$ python -q
>>> import numpy as np
>>> np.set_printoptions(suppress=True, linewidth=200)
>>> def rnd(a):
...     return np.round(a, 2) + 0
... 
>>> M = np.loadtxt("block13.csv", delimiter=",")
>>> M
array([[0., 2., 0., 0.],
       [1., 0., 0., 0.],
       [0., 0., 2., 1.],
       [0., 0., 0., 0.]])
>>> np.argsort(-np.linalg.norm(M, axis=0).round(6), kind="stable")[:3]
array([1, 2, 0])
>>> np.linalg.cond(M) > 100
np.True_
>>> rnd(np.linalg.norm(M, 2) / np.linalg.norm(M))
np.float64(0.71)
>>> vec = np.array([-1, 8, 0, 9])
>>> (M * vec).sum(axis=1)
array([16., -1.,  9.,  0.])
>>> M @ np.ones(4)
array([2., 1., 3., 0.])
>>> M @ vec
array([16., -1.,  9.,  0.])
>>> np.linalg.norm(M @ vec) <= np.linalg.norm(M, 2) * np.linalg.norm(vec) + 1e-9
np.True_
>>> M @ (2 * vec)
array([32., -2., 18.,  0.])
>>> M * vec
array([[-0., 16.,  0.,  0.],
       [-1.,  0.,  0.,  0.],
       [-0.,  0.,  0.,  9.],
       [-0.,  0.,  0.,  0.]])
>>> M @ np.eye(4)[1]
array([2., 0., 0., 0.])
>>> rng = np.random.default_rng(221278)
>>> other = M + rng.integers(-2, 3, (4, 3)) @ rng.integers(-2, 3, (3, 4))
>>> other
array([[-2., -1.,  6.,  0.],
       [ 0., -1., -5., -1.],
       [-1., -5.,  1.,  3.],
       [-5.,  0.,  3., -6.]])
>>> rnd(np.linalg.svd(other - M, compute_uv=False))
array([9.73, 6.91, 5.97, 0.  ])
>>> other - M
array([[-2., -3.,  6.,  0.],
       [-1., -1., -5., -1.],
       [-1., -5., -1.,  2.],
       [-5.,  0.,  3., -6.]])
>>> rnd(np.linalg.norm(other) ** 2 / np.linalg.norm(other, 2) ** 2)
np.float64(1.83)
>>> other[0] @ other[1]
np.float64(-29.0)
>>> rnd(np.linalg.norm(other[0], 1)), rnd(np.linalg.norm(other[0], np.inf))
(np.float64(9.0), np.float64(6.0))
>>> rnd(np.linalg.norm(other, 1)), rnd(np.linalg.norm(other, np.inf))
(np.float64(15.0), np.float64(14.0))
>>> rnd(np.linalg.norm(other, "nuc"))
np.float64(22.15)
>>> data = np.loadtxt("out11.csv", delimiter=",")
>>> data
array([[9., 3., 6.],
       [3., 1., 2.],
       [0., 0., 0.],
       [9., 3., 6.],
       [3., 1., 2.]])
>>> r = np.linalg.matrix_rank(data)
>>> r
np.int64(1)
>>> null = np.linalg.svd(data)[2][r:].T
>>> np.linalg.matrix_rank(data.T @ data), np.linalg.matrix_rank(data @ data.T)
(np.int64(1), np.int64(1))
>>> G = data.T @ data
>>> G
array([[180.,  60., 120.],
       [ 60.,  20.,  40.],
       [120.,  40.,  80.]])
>>> rnd(np.linalg.svd(data, compute_uv=False) ** 2)
array([280.,   0.,   0.])
>>> np.linalg.matrix_rank(G)
np.int64(1)
>>> np.allclose(G, G.T)
True
>>> np.trace(G), (data ** 2).sum()
(np.float64(280.0), np.float64(280.0))
>>> r0 = np.array([2, 1, 0, 3]) + 0.5
>>> m1 = np.outer(r0, r0) / (r0 @ r0)
>>> rnd(m1)
array([[0.3 , 0.18, 0.06, 0.42],
       [0.18, 0.11, 0.04, 0.25],
       [0.06, 0.04, 0.01, 0.08],
       [0.42, 0.25, 0.08, 0.58]])
>>> vals, vecs = np.linalg.eigh(m1)
>>> vec = np.array([-1, 1, 2, 5])
>>> rnd(vecs * np.abs(vals) @ vecs.T)
array([[0.3 , 0.18, 0.06, 0.42],
       [0.18, 0.11, 0.04, 0.25],
       [0.06, 0.04, 0.01, 0.08],
       [0.42, 0.25, 0.08, 0.58]])
>>> rnd(vec @ m1 @ vec)
np.float64(14.58)
>>> rnd(np.linalg.eigvalsh(m1[1:, 1:]))
array([0. , 0. , 0.7])
>>> rnd(vec @ m1 @ vec / (vec @ vec)), rnd(vals[0]), vals[-1]
(np.float64(0.47), np.float64(0.0), np.float64(1.0))
